In [1]: import numpy as np

In [2]: import numpy.linalg as la

In [3]: np.set_printoptions(precision=3, suppress=True, linewidth=120)

In [4]: K = np.load("a.npy")

In [5]: K
Out[5]: 
array([[ 0.926, -0.074, -0.37 ],
       [-0.074,  0.926, -0.37 ],
       [-0.37 , -0.37 , -0.852]])

In [6]: w, V = la.eig(K)

In [7]: np.round(np.prod(w), 3)
Out[7]: np.float64(-1.0)

In [8]: np.sort(la.eigvals(K.T))
Out[8]: array([-1.,  1.,  1.])

In [9]: np.sort(la.eigvals(K @ K))
Out[9]: array([1., 1., 1.])

In [10]: J = np.load("layer15.npy")

In [11]: J
Out[11]: 
array([[1, 1, 2, 0],
       [0, 1, 0, 1],
       [0, 0, 0, 1],
       [0, 0, 0, 0]])

In [12]: def softmax(z):
    ...:     e = np.exp(z - z.max(axis=-1, keepdims=True))
    ...:     return e / e.sum(axis=-1, keepdims=True)
    ...: 

In [13]: softmax(J).sum(axis=1)
Out[13]: array([1., 1., 1., 1.])

In [14]: scores = J @ J.T / np.sqrt(4)

In [15]: softmax(scores + np.triu(np.full(scores.shape, -np.inf), 1))
Out[15]: 
array([[1.   , 0.   , 0.   , 0.   ],
       [0.378, 0.622, 0.   , 0.   ],
       [0.233, 0.384, 0.384, 0.   ],
       [0.25 , 0.25 , 0.25 , 0.25 ]])

In [16]: A = np.loadtxt("mat.csv", delimiter=",")

In [17]: A
Out[17]: 
array([[-2.1,  1.3, -0.2,  1.1],
       [ 0.1, -0.2,  2.2,  0.3],
       [-1.2,  1.3,  0.1,  1.1],
       [-2.5,  0.8,  0.4,  0.2]])

In [18]: u = np.array([-5, 5, 0])

In [19]: B = K + np.outer(u, np.eye(3)[2])

In [20]: np.round(la.det(B) / la.det(K), 3), np.round(1 + la.solve(K, u)[2], 3)
Out[20]: (np.float64(1.0), np.float64(1.0))

In [21]: O, Rm = la.qr(A)

In [22]: np.round(O.T @ O, 3) + 0
Out[22]: 
array([[1., 0., 0., 0.],
       [0., 1., 0., 0.],
       [0., 0., 1., 0.],
       [0., 0., 0., 1.]])

In [23]: np.trace(O @ O.T)
Out[23]: np.float64(4.0)

In [24]: O @ Rm
Out[24]: 
array([[-2.1,  1.3, -0.2,  1.1],
       [ 0.1, -0.2,  2.2,  0.3],
       [-1.2,  1.3,  0.1,  1.1],
       [-2.5,  0.8,  0.4,  0.2]])

In [25]: np.allclose(Rm.T @ Rm, A.T @ A)
Out[25]: True

In [26]: Rm
Out[26]: 
array([[ 3.48 , -1.813, -0.138, -1.178],
       [ 0.   ,  0.879, -0.569,  0.937],
       [ 0.   ,  0.   , -2.17 , -0.461],
       [ 0.   ,  0.   ,  0.   , -0.265]])

In [27]: rng = np.random.default_rng(21)

In [28]: idx = rng.permutation(4)

In [29]: B = Rm[:, idx] * rng.choice([-1, 1], 4)

In [30]: B
Out[30]: 
array([[ 3.48 ,  1.813, -1.178,  0.138],
       [ 0.   , -0.879,  0.937,  0.569],
       [ 0.   , -0.   , -0.461,  2.17 ],
       [ 0.   , -0.   , -0.265, -0.   ]])

In [31]: U, _, VT = la.svd(Rm.T @ B)

In [32]: idx
Out[32]: array([0, 1, 3, 2])

In [33]: np.round(U @ VT, 3) + 0
Out[33]: 
array([[ 1.,  0.,  0.,  0.],
       [ 0., -1.,  0.,  0.],
       [ 0.,  0.,  0., -1.],
       [ 0.,  0.,  1.,  0.]])

In [34]: np.round(la.lstsq(Rm, B)[0], 3) + 0
Out[34]: 
array([[ 1.,  0.,  0.,  0.],
       [ 0., -1.,  0.,  0.],
       [ 0.,  0.,  0., -1.],
       [ 0.,  0.,  1.,  0.]])

In [35]: x0 = np.array([3, -2, 2, -1])

In [36]: a = np.maximum(A @ x0, 0)

In [37]: np.tanh(A @ x0)
Out[37]: array([-1.,  1., -1., -1.])

In [38]: A.T @ a
Out[38]: array([ 0.48, -0.96, 10.56,  1.44])

In [39]: m1 = np.load("sample13.npy")

In [40]: m1
Out[40]: 
array([[ 2.39 ,  2.256,  2.046],
       [ 1.717,  1.798,  1.837],
       [ 1.827,  2.114,  1.937],
       [ 2.236,  2.139,  1.601],
       [ 2.622,  2.181,  2.079],
       [ 1.854,  1.928,  2.138],
       [ 2.359,  2.163,  1.785],
       [ 1.825,  2.347,  2.235],
       [ 2.087,  2.202,  1.752],
       [ 0.045,  2.797, -0.531],
       [-0.079,  3.127,  0.036],
       [ 0.211,  3.236,  0.787],
       [ 0.53 ,  2.896, -0.115],
       [-0.135,  3.164, -0.157],
       [-0.335,  3.128,  0.184],
       [ 0.399,  2.842,  0.093],
       [-0.265,  3.379, -0.013],
       [ 0.174,  2.722, -0.012]])

In [41]: idx = m1[:, 1] > np.median(m1[:, 1])

In [42]: u = m1[idx].mean(axis=0) - m1[~idx].mean(axis=0)

In [43]: np.argsort(-np.abs(u).round(6), kind="stable")
Out[43]: array([0, 2, 1])

In [44]: x0 = np.array([2, -4, 0])

In [45]: rhs = m1 @ x0

In [46]: np.round(la.solve(m1.T @ m1, m1.T @ rhs), 3) + 0
Out[46]: array([ 2., -4.,  0.])

In [47]: rhs = rhs + 0.1 * rng.normal(size=18)

In [48]: rhs
Out[48]: 
array([ -4.249,  -3.838,  -4.882,  -4.192,  -3.502,  -3.921,  -3.876,  -5.674,  -4.803, -11.255, -12.511, -12.425,
       -10.306, -12.805, -13.284, -10.441, -13.983, -10.519])

In [49]: b, *_ = la.lstsq(m1, rhs)

In [50]: round(float(la.norm(rhs - m1 @ b)), 3)
Out[50]: 0.434

In [51]: b.round()
Out[51]: array([ 2., -4.,  0.])

In [52]: O, V = la.qr(m1[:, :1])[0], la.qr(m1[:, 1:])[0]

In [53]: sig = la.svd(O.T @ V, compute_uv=False)

In [54]: sig
Out[54]: array([0.963])

In [55]: np.degrees(np.arccos(sig.clip(0, 1)))
Out[55]: array([15.57])

In [56]: round(la.norm(O @ O.T - V @ V.T, 2), 3)
Out[56]: np.float64(1.0)

In [57]: (sig > 0.9).sum()
Out[57]: np.int64(1)

In [58]: Xc = (m1 - m1.mean(axis=0)) / m1.std(axis=0)

In [59]: Xc.std(axis=0)
Out[59]: array([1., 1., 1.])

In [60]: b = la.lstsq(np.delete(Xc, 2, axis=1), Xc[:, 2])[0]

In [61]: b
Out[61]: array([ 0.853, -0.08 ])

In [62]: W0 = np.load("case7.npy")

In [63]: W0
Out[63]: 
array([[130, -34,  87],
       [-34,  10, -21],
       [ 87, -21,  61]])

In [64]: w, V = la.eigh(W0)

In [65]: (w > 1e-8).sum(), (w < -1e-8).sum()
Out[65]: (np.int64(2), np.int64(0))

In [66]: la.eigvalsh(W0 + -3 * np.eye(3))
Out[66]: array([ -3.   ,   0.411, 194.589])

In [67]: np.round(la.eigvalsh(W0 @ W0), 3) + 0
Out[67]: array([    0.   ,    11.636, 39041.364])

In [68]: np.unique(w.round(6) + 0, return_counts=True)[1]
Out[68]: array([1, 1, 1])

In [69]: U, sig, VT = la.svd(W0)

In [70]: V = VT[:(sig > 1e-8).sum()]

In [71]: x0 = W0[2] + -2 * W0[0] + rng.integers(2) * np.eye(3)[1]

In [72]: x0
Out[72]: array([-173.,   47., -113.])

In [73]: np.round(la.norm(x0 - V.T @ V @ x0), 3)
Out[73]: np.float64(0.0)

In [74]: la.matrix_rank(np.vstack([W0, x0]))
Out[74]: np.int64(2)

In [75]: np.diag(V.T @ V)
Out[75]: array([0.749, 0.464, 0.786])

In [76]: V.T @ V
Out[76]: 
array([[ 0.749, -0.366,  0.231],
       [-0.366,  0.464,  0.338],
       [ 0.231,  0.338,  0.786]])

In [77]: idx = rng.permutation(3)

In [78]: idx
Out[78]: array([2, 0, 1])

In [79]: B = W0[idx][:, idx]

In [80]: np.allclose(B, W0)
Out[80]: False

In [81]: np.trace(B)
Out[81]: np.int64(201)

In [82]: B = W0 / np.sqrt((W0 ** 2).mean(axis=1, keepdims=True))

In [83]: la.matrix_rank(B) == la.matrix_rank(W0)
Out[83]: np.True_

In [84]: B[2]
Out[84]: array([ 1.391, -0.336,  0.975])

In [85]: W0 - W0.mean(axis=1, keepdims=True)
Out[85]: 
array([[ 69.   , -95.   ,  26.   ],
       [-19.   ,  25.   ,  -6.   ],
       [ 44.667, -63.333,  18.667]])

In [86]: la.lstsq(W0[:-1].T, W0[-1])[2]
Out[86]: np.int32(2)

In [87]: E = np.load("data.npy")

In [88]: E
Out[88]: 
array([[-2., -1.,  0.],
       [ 2.,  0.,  1.],
       [ 0.,  0.,  0.]])

In [89]: E[0] @ E[1]
Out[89]: np.float64(-4.0)

In [90]: np.round(la.norm(E, 1), 3), round(float(la.norm(E, np.inf)), 3)
Out[90]: (np.float64(4.0), 3.0)

In [91]: round(float(la.norm(E[0], 1)), 3), round(float(la.norm(E[0], np.inf)), 3)
Out[91]: (3.0, 2.0)

In [92]: la.norm(E, axis=1).argmax()
Out[92]: np.int64(0)

In [93]: la.norm(E, axis=1)
Out[93]: array([2.236, 2.236, 0.   ])

In [94]: round(float(la.norm(E[0] - E[1])), 3)
Out[94]: 4.243

In [95]: la.norm(E, axis=0)
Out[95]: array([2.828, 1.   , 1.   ])
